$ python -q
>>> import numpy as np
>>> np.set_printoptions(suppress=True, linewidth=200)
>>> rng = np.random.default_rng(3)
>>> E = np.eye(9, dtype=int)[rng.permutation(9)]
>>> E
array([[0, 0, 0, 0, 0, 0, 0, 1, 0],
       [1, 0, 0, 0, 0, 0, 0, 0, 0],
       [0, 0, 1, 0, 0, 0, 0, 0, 0],
       [0, 1, 0, 0, 0, 0, 0, 0, 0],
       [0, 0, 0, 0, 1, 0, 0, 0, 0],
       [0, 0, 0, 0, 0, 0, 1, 0, 0],
       [0, 0, 0, 0, 0, 1, 0, 0, 0],
       [0, 0, 0, 1, 0, 0, 0, 0, 0],
       [0, 0, 0, 0, 0, 0, 0, 0, 1]])
>>> # orthonormal columns
>>> E @ np.ones(9)
array([1., 1., 1., 1., 1., 1., 1., 1., 1.])
>>> np.round(np.sort(np.abs(np.linalg.eigvals(E)))[::-1], 2)
array([1., 1., 1., 1., 1., 1., 1., 1., 1.])
>>> np.linalg.matrix_power(E, 2)
array([[0, 0, 0, 1, 0, 0, 0, 0, 0],
       [0, 0, 0, 0, 0, 0, 0, 1, 0],
       [0, 0, 1, 0, 0, 0, 0, 0, 0],
       [1, 0, 0, 0, 0, 0, 0, 0, 0],
       [0, 0, 0, 0, 1, 0, 0, 0, 0],
       [0, 0, 0, 0, 0, 1, 0, 0, 0],
       [0, 0, 0, 0, 0, 0, 1, 0, 0],
       [0, 1, 0, 0, 0, 0, 0, 0, 0],
       [0, 0, 0, 0, 0, 0, 0, 0, 1]])
>>> np.linalg.matrix_power(E, 100)
array([[1, 0, 0, 0, 0, 0, 0, 0, 0],
       [0, 1, 0, 0, 0, 0, 0, 0, 0],
       [0, 0, 1, 0, 0, 0, 0, 0, 0],
       [0, 0, 0, 1, 0, 0, 0, 0, 0],
       [0, 0, 0, 0, 1, 0, 0, 0, 0],
       [0, 0, 0, 0, 0, 1, 0, 0, 0],
       [0, 0, 0, 0, 0, 0, 1, 0, 0],
       [0, 0, 0, 0, 0, 0, 0, 1, 0],
       [0, 0, 0, 0, 0, 0, 0, 0, 1]])
>>> p = np.eye(9)[5]
>>> for _ in range(7):
...     p = p @ E
...     print(p.round(2))
... 
[0. 0. 0. 0. 0. 0. 1. 0. 0.]
[0. 0. 0. 0. 0. 1. 0. 0. 0.]
[0. 0. 0. 0. 0. 0. 1. 0. 0.]
[0. 0. 0. 0. 0. 1. 0. 0. 0.]
[0. 0. 0. 0. 0. 0. 1. 0. 0.]
[0. 0. 0. 0. 0. 1. 0. 0. 0.]
[0. 0. 0. 0. 0. 0. 1. 0. 0.]
>>> E @ E
array([[0, 0, 0, 1, 0, 0, 0, 0, 0],
       [0, 0, 0, 0, 0, 0, 0, 1, 0],
       [0, 0, 1, 0, 0, 0, 0, 0, 0],
       [1, 0, 0, 0, 0, 0, 0, 0, 0],
       [0, 0, 0, 0, 1, 0, 0, 0, 0],
       [0, 0, 0, 0, 0, 1, 0, 0, 0],
       [0, 0, 0, 0, 0, 0, 1, 0, 0],
       [0, 1, 0, 0, 0, 0, 0, 0, 0],
       [0, 0, 0, 0, 0, 0, 0, 0, 1]])
>>> (np.linalg.matrix_power((E != 0) + (E.T != 0) + np.eye(9), 9) > 0).astype(int)
array([[1, 1, 0, 1, 0, 0, 0, 1, 0],
       [1, 1, 0, 1, 0, 0, 0, 1, 0],
       [0, 0, 1, 0, 0, 0, 0, 0, 0],
       [1, 1, 0, 1, 0, 0, 0, 1, 0],
       [0, 0, 0, 0, 1, 0, 0, 0, 0],
       [0, 0, 0, 0, 0, 1, 1, 0, 0],
       [0, 0, 0, 0, 0, 1, 1, 0, 0],
       [1, 1, 0, 1, 0, 0, 0, 1, 0],
       [0, 0, 0, 0, 0, 0, 0, 0, 1]])
>>> round(float(np.linalg.det(E)), 2)
1.0
>>> m1 = np.array([[-2, -2, 1, 2, -2, 0],
...     [-2, -2, 1, 2, -2, 0],
...     [0, 0, 0, 0, 0, 0],
...     [0, 0, 0, 0, 0, 0],
...     [2, 2, -1, -2, 2, 0]])
>>> m1
array([[-2, -2,  1,  2, -2,  0],
       [-2, -2,  1,  2, -2,  0],
       [ 0,  0,  0,  0,  0,  0],
       [ 0,  0,  0,  0,  0,  0],
       [ 2,  2, -1, -2,  2,  0]])
>>> np.linalg.lstsq(m1[:-1].T, m1[-1])[2]
np.int32(1)
>>> np.round(m1 @ np.linalg.pinv(m1) @ m1, 2)
array([[-2., -2.,  1.,  2., -2.,  0.],
       [-2., -2.,  1.,  2., -2.,  0.],
       [ 0.,  0.,  0.,  0.,  0.,  0.],
       [ 0.,  0.,  0.,  0.,  0.,  0.],
       [ 2.,  2., -1., -2.,  2.,  0.]])
>>> round(np.trace(np.linalg.pinv(m1) @ m1), 2)
np.float64(1.0)
>>> np.allclose(m1[:-1].T @ np.linalg.lstsq(m1[:-1].T, m1[-1])[0], m1[-1])
True
>>> rk = np.linalg.matrix_rank(m1)
>>> rk
np.int64(1)
>>> N = np.linalg.svd(m1)[2][rk:].T
>>> N.shape
(6, 5)
>>> np.linalg.matrix_rank(m1.T @ m1), np.linalg.matrix_rank(m1 @ m1.T)
(np.int64(1), np.int64(1))
>>> [int(np.linalg.matrix_rank(m1[:i])) for i in range(1, len(m1) + 1)]
[1, 1, 1, 1, 1]
>>> [int(np.linalg.matrix_rank(np.delete(m1, i, axis=0))) for i in range(5)]
[1, 1, 1, 1, 1]
>>> K = np.loadtxt("test0.csv", delimiter=",")
>>> K
array([[ 1., -1., -6., -2.,  2.,  2.,  1.,  0.],
       [-2., -2., -3., -1.,  1.,  1., -1.,  2.],
       [-1., -2.,  0.,  0.,  1.,  1., -1., -2.],
       [-2.,  2.,  0.,  0.,  0., -2.,  1., -2.],
       [-1., -2.,  0.,  0., -2., -1.,  2.,  2.],
       [ 0., -1., -3., -1., -1.,  1.,  2.,  0.],
       [ 1., -1.,  3.,  1.,  2.,  0., -1.,  0.],
       [ 2., -1.,  3.,  1.,  0.,  1.,  1., -2.]])
>>> Uu, sigma, Vh = np.linalg.svd(K)
>>> np.argmax(sigma[:-1] / (sigma[1:] + 1e-6)) + 1
np.int64(7)
>>> sigma.round(2) + 0
array([9.52, 5.55, 4.75, 4.36, 3.4 , 1.81, 0.5 , 0.  ])
>>> A2 = Uu[:, :7] @ np.diag(sigma[:7]) @ Vh[:7]
>>> np.linalg.matrix_rank(K, rtol=0.05)
np.int64(7)
>>> round(float(np.abs(K - A2).max()), 2)
0.0
>>> round(np.linalg.norm(K - A2, 2), 2), np.round(sigma[7], 2)
(np.float64(0.0), np.float64(0.0))
>>> A2.round(2) + 0
array([[ 1., -1., -6., -2.,  2.,  2.,  1.,  0.],
       [-2., -2., -3., -1.,  1.,  1., -1.,  2.],
       [-1., -2.,  0.,  0.,  1.,  1., -1., -2.],
       [-2.,  2.,  0.,  0.,  0., -2.,  1., -2.],
       [-1., -2.,  0.,  0., -2., -1.,  2.,  2.],
       [ 0., -1., -3., -1., -1.,  1.,  2.,  0.],
       [ 1., -1.,  3.,  1.,  2.,  0., -1.,  0.],
       [ 2., -1.,  3.,  1.,  0.,  1.,  1., -2.]])
>>> Uu, sigma, Vh = np.linalg.svd(K)
>>> vecs = Vh[:(sigma > 1e-8).sum()]
>>> x0 = K[7] + 5 * K[5] + rng.integers(2) * np.eye(8)[3]
>>> x0
array([  2.,  -6., -12.,  -4.,  -5.,   6.,  11.,  -2.])
>>> np.round(np.diag(vecs.T @ vecs), 2)
array([1. , 1. , 0.9, 0.1, 1. , 1. , 1. , 1. ])
>>> np.linalg.matrix_rank(np.vstack([K, x0]))
np.int64(7)
>>> np.allclose(vecs.T @ vecs @ x0, x0)
True
>>> np.round(np.linalg.norm(x0 - vecs.T @ vecs @ x0), 2)
np.float64(0.0)
>>> r0 = np.array([2, 2, 3, 4, 1, 1])
>>> X = 3 * np.eye(6) + np.outer(r0, r0)
>>> X
array([[ 7.,  4.,  6.,  8.,  2.,  2.],
       [ 4.,  7.,  6.,  8.,  2.,  2.],
       [ 6.,  6., 12., 12.,  3.,  3.],
       [ 8.,  8., 12., 19.,  4.,  4.],
       [ 2.,  2.,  3.,  4.,  4.,  1.],
       [ 2.,  2.,  3.,  4.,  1.,  4.]])
>>> r0 = np.array([0, 2])
>>> np.cross(X[0, :3], X[3, :3])
array([  0., -36.,  24.])
>>> M = np.load("data.npy")
>>> M
array([[46, 18, 10, 17, 51,  6, 44, 40],
       [18, 42, 17, 20, 26,  6, 39, 21],
       [10, 17, 11, 10, 18,  1, 20, 11],
       [17, 20, 10, 19, 28,  4, 25, 12],
       [51, 26, 18, 28, 67,  6, 55, 42],
       [ 6,  6,  1,  4,  6,  2,  7,  5],
       [44, 39, 20, 25, 55,  7, 57, 42],
       [40, 21, 11, 12, 42,  5, 42, 39]])
>>> labels = rng.permutation(8)
>>> labels
array([0, 4, 7, 5, 1, 6, 2, 3])
>>> A2 = M[labels][:, labels]
>>> np.trace(A2)
np.int64(283)
>>> np.diag(A2)
array([46, 67, 39,  2, 42, 57, 11, 19])
>>> np.allclose(A2, M)
False
>>> round(np.linalg.det(A2), 2), round(np.linalg.det(M[labels]), 2)
(np.float64(-0.0), np.float64(-0.0))
>>> A2
array([[46, 51, 40,  6, 18, 44, 10, 17],
       [51, 67, 42,  6, 26, 55, 18, 28],
       [40, 42, 39,  5, 21, 42, 11, 12],
       [ 6,  6,  5,  2,  6,  7,  1,  4],
       [18, 26, 21,  6, 42, 39, 17, 20],
       [44, 55, 42,  7, 39, 57, 20, 25],
       [10, 18, 11,  1, 17, 20, 11, 10],
       [17, 28, 12,  4, 20, 25, 10, 19]])
>>> J = np.load("a.npy")
>>> J
array([[51, -6, -8],
       [-9, 38, -2],
       [ 9, -3, 12]])
>>> q, r_ = np.linalg.qr(J)
>>> np.trace(q @ q.T)
np.float64(3.0)
>>> q.shape, r_.shape
((3, 3), (3, 3))
>>> q.round(2)
array([[-0.97, -0.18, -0.16],
       [ 0.17, -0.98,  0.05],
       [-0.17,  0.02,  0.98]])
>>> np.allclose(r_.T @ r_, J.T @ J)
True
>>> labels = rng.permutation(3)
>>> labels
array([2, 1, 0])
>>> A2 = J[labels][:, labels]
>>> np.diag(A2)
array([12, 38, 51])
>>> A2
array([[12, -3,  9],
       [-2, 38, -9],
       [-8, -6, 51]])
>>> np.allclose(A2, J)
False
>>> P = np.triu(np.array([[3, -3, -3], [1, -1, 1], [0, -1, 1]]), 1) + np.eye(3)
>>> A2 = P @ J @ np.linalg.inv(P)
>>> np.round(np.poly(A2), 2)
array([     1.,   -101.,   3018., -24930.])
>>> np.trace(A2), np.trace(J)
(np.float64(101.0), np.int64(101))
>>> A2
array([[ 51.,  42.,  73.],
       [  0.,  35., -25.],
       [  9.,  24.,  15.]])
>>> round(np.linalg.det(A2), 2)
np.float64(24930.0)
>>> A = np.load("sample10.npy")
>>> A
array([[ 1, -1, -1,  1, -1,  1,  1, -1],
       [ 1, -1, -1,  1,  1, -1, -1,  1],
       [ 1,  1,  1,  1, -1, -1, -1, -1]])
>>> A2 = np.array([[-3, -2, 3],
...     [-2, -2, 3],
...     [2, 0, 0],
...     [3, -3, -3],
...     [-2, 0, 2],
...     [1, -3, 1],
...     [2, 3, -3],
...     [2, 2, 1]])
>>> A2.T @ A.T
array([[ 3, -3, -3],
       [-5, -1, -9],
       [-8,  2,  2]])
>>> Uu, sigma, Vh = np.linalg.svd(A, full_matrices=False)
>>> np.round(Vh @ Vh.T, 2) + 0
array([[1., 0., 0.],
       [0., 1., 0.],
       [0., 0., 1.]])
>>> np.round(np.cumsum(sigma ** 2) / np.sum(sigma ** 2), 2)
array([0.33, 0.67, 1.  ])
>>> np.round(Uu.T @ Uu, 2) + 0
array([[1., 0., 0.],
       [0., 1., 0.],
       [0., 0., 1.]])
>>> A2 = A[0, 0] * A[1:] - np.outer(A[1:, 0], A[0])
>>> A2
array([[ 0,  0,  0,  0,  2, -2, -2,  2],
       [ 0,  2,  2,  0,  0, -2, -2,  0]])
>>> np.flatnonzero(~A2.round(6).any(axis=1))
array([], dtype=int64)
>>> np.linalg.matrix_rank(A2), np.linalg.matrix_rank(A)
(np.int64(2), np.int64(3))
>>> F = np.array([[1, -1, 1, -1, -1, 1, -1, 1],
...     [1, -1, -1, 1, -1, 1, 1, -1],
...     [1, -1, 1, -1, 1, -1, 1, -1],
...     [1, 1, -1, -1, -1, -1, 1, 1],
...     [1, 1, 1, 1, 1, 1, 1, 1],
...     [1, -1, -1, 1, 1, -1, -1, 1],
...     [1, 1, -1, -1, 1, 1, -1, -1]])
>>> F
array([[ 1, -1,  1, -1, -1,  1, -1,  1],
       [ 1, -1, -1,  1, -1,  1,  1, -1],
       [ 1, -1,  1, -1,  1, -1,  1, -1],
       [ 1,  1, -1, -1, -1, -1,  1,  1],
       [ 1,  1,  1,  1,  1,  1,  1,  1],
       [ 1, -1, -1,  1,  1, -1, -1,  1],
       [ 1,  1, -1, -1,  1,  1, -1, -1]])
>>> A2 = F / np.linalg.norm(F, axis=1, keepdims=True)
>>> cov = A2 @ A2.T
>>> (cov - 2 * np.eye(7)).round(6).argmax(axis=1)
array([1, 0, 0, 0, 0, 0, 0])
>>> cov[3].round(2) + 0
array([0., 0., 0., 1., 0., 0., 0.])
>>> t = np.radians(120)
>>> r_ = np.eye(8)
>>> r_[6, 6] = r_[3, 3] = np.cos(t)
>>> r_[6, 3], r_[3, 6] = -np.sin(t), np.sin(t)
>>> r_.round(2)
array([[ 1.  ,  0.  ,  0.  ,  0.  ,  0.  ,  0.  ,  0.  ,  0.  ],
       [ 0.  ,  1.  ,  0.  ,  0.  ,  0.  ,  0.  ,  0.  ,  0.  ],
       [ 0.  ,  0.  ,  1.  ,  0.  ,  0.  ,  0.  ,  0.  ,  0.  ],
       [ 0.  ,  0.  ,  0.  , -0.5 ,  0.  ,  0.  ,  0.87,  0.  ],
       [ 0.  ,  0.  ,  0.  ,  0.  ,  1.  ,  0.  ,  0.  ,  0.  ],
       [ 0.  ,  0.  ,  0.  ,  0.  ,  0.  ,  1.  ,  0.  ,  0.  ],
       [ 0.  ,  0.  ,  0.  , -0.87,  0.  ,  0.  , -0.5 ,  0.  ],
       [ 0.  ,  0.  ,  0.  ,  0.  ,  0.  ,  0.  ,  0.  ,  1.  ]])
>>> A2 = A @ r_.T
>>> np.round(np.linalg.svd(A, compute_uv=False), 2), np.round(np.linalg.svd(A2, compute_uv=False), 2)
(array([2.83, 2.83, 2.83]), array([2.83, 2.83, 2.83]))
>>> np.round(np.abs(A2 - A).max(axis=0), 2)
array([0.  , 0.  , 0.  , 2.37, 0.  , 0.  , 2.37, 0.  ])
>>> round(float(np.linalg.det(r_)), 2), np.trace(r_)
(1.0, np.float64(5.0))
>>> np.allclose(A @ A.T, A2 @ A2.T)
True
>>> r0 = np.array([3, 1, 4, 2, 5, 5, 4, 2])
>>> A2 = r_ + np.outer(r0, np.eye(8)[7])
>>> np.linalg.matrix_rank(np.linalg.inv(A2) - np.linalg.inv(r_), tol=1e-8)
np.int64(1)
>>> np.linalg.matrix_rank(A2 - r_)
np.int64(1)
>>> A2.round(2)
array([[ 1.  ,  0.  ,  0.  ,  0.  ,  0.  ,  0.  ,  0.  ,  3.  ],
       [ 0.  ,  1.  ,  0.  ,  0.  ,  0.  ,  0.  ,  0.  ,  1.  ],
       [ 0.  ,  0.  ,  1.  ,  0.  ,  0.  ,  0.  ,  0.  ,  4.  ],
       [ 0.  ,  0.  ,  0.  , -0.5 ,  0.  ,  0.  ,  0.87,  2.  ],
       [ 0.  ,  0.  ,  0.  ,  0.  ,  1.  ,  0.  ,  0.  ,  5.  ],
       [ 0.  ,  0.  ,  0.  ,  0.  ,  0.  ,  1.  ,  0.  ,  5.  ],
       [ 0.  ,  0.  ,  0.  , -0.87,  0.  ,  0.  , -0.5 ,  4.  ],
       [ 0.  ,  0.  ,  0.  ,  0.  ,  0.  ,  0.  ,  0.  ,  3.  ]])
>>> q, vecs = np.linalg.qr(A2[:, :2])[0], np.linalg.qr(A2[:, 2:])[0]
>>> sigma = np.linalg.svd(q.T @ vecs, compute_uv=False)
>>> round(float(np.linalg.norm(q @ q.T - vecs @ vecs.T, 2)), 2)
1.0
>>> sigma.round(2)
array([0.73, 0.  ])
>>> t = np.radians(15)
>>> r_ = np.eye(8)
>>> r_[7, 7] = r_[5, 5] = np.cos(t)
>>> r_[7, 5], r_[5, 7] = -np.sin(t), np.sin(t)
>>> r_.round(2)
array([[ 1.  ,  0.  ,  0.  ,  0.  ,  0.  ,  0.  ,  0.  ,  0.  ],
       [ 0.  ,  1.  ,  0.  ,  0.  ,  0.  ,  0.  ,  0.  ,  0.  ],
       [ 0.  ,  0.  ,  1.  ,  0.  ,  0.  ,  0.  ,  0.  ,  0.  ],
       [ 0.  ,  0.  ,  0.  ,  1.  ,  0.  ,  0.  ,  0.  ,  0.  ],
       [ 0.  ,  0.  ,  0.  ,  0.  ,  1.  ,  0.  ,  0.  ,  0.  ],
       [ 0.  ,  0.  ,  0.  ,  0.  ,  0.  ,  0.97,  0.  ,  0.26],
       [ 0.  ,  0.  ,  0.  ,  0.  ,  0.  ,  0.  ,  1.  ,  0.  ],
       [ 0.  ,  0.  ,  0.  ,  0.  ,  0.  , -0.26,  0.  ,  0.97]])
>>> A2 = F @ r_.T
>>> np.allclose(np.linalg.norm(F, axis=1), np.linalg.norm(A2, axis=1))
True
>>> np.round(np.linalg.svd(F, compute_uv=False), 2), np.round(np.linalg.svd(A2, compute_uv=False), 2)
(array([2.83, 2.83, 2.83, 2.83, 2.83, 2.83, 2.83]), array([2.83, 2.83, 2.83, 2.83, 2.83, 2.83, 2.83]))
>>> A2.round(2)
array([[ 1.  , -1.  ,  1.  , -1.  , -1.  ,  1.22, -1.  ,  0.71],
       [ 1.  , -1.  , -1.  ,  1.  , -1.  ,  0.71,  1.  , -1.22],
       [ 1.  , -1.  ,  1.  , -1.  ,  1.  , -1.22,  1.  , -0.71],
       [ 1.  ,  1.  , -1.  , -1.  , -1.  , -0.71,  1.  ,  1.22],
       [ 1.  ,  1.  ,  1.  ,  1.  ,  1.  ,  1.22,  1.  ,  0.71],
       [ 1.  , -1.  , -1.  ,  1.  ,  1.  , -0.71, -1.  ,  1.22],
       [ 1.  ,  1.  , -1.  , -1.  ,  1.  ,  0.71, -1.  , -1.22]])
>>> np.round(np.abs(A2 - F).max(axis=0), 2)
array([0.  , 0.  , 0.  , 0.  , 0.  , 0.29, 0.  , 0.29])
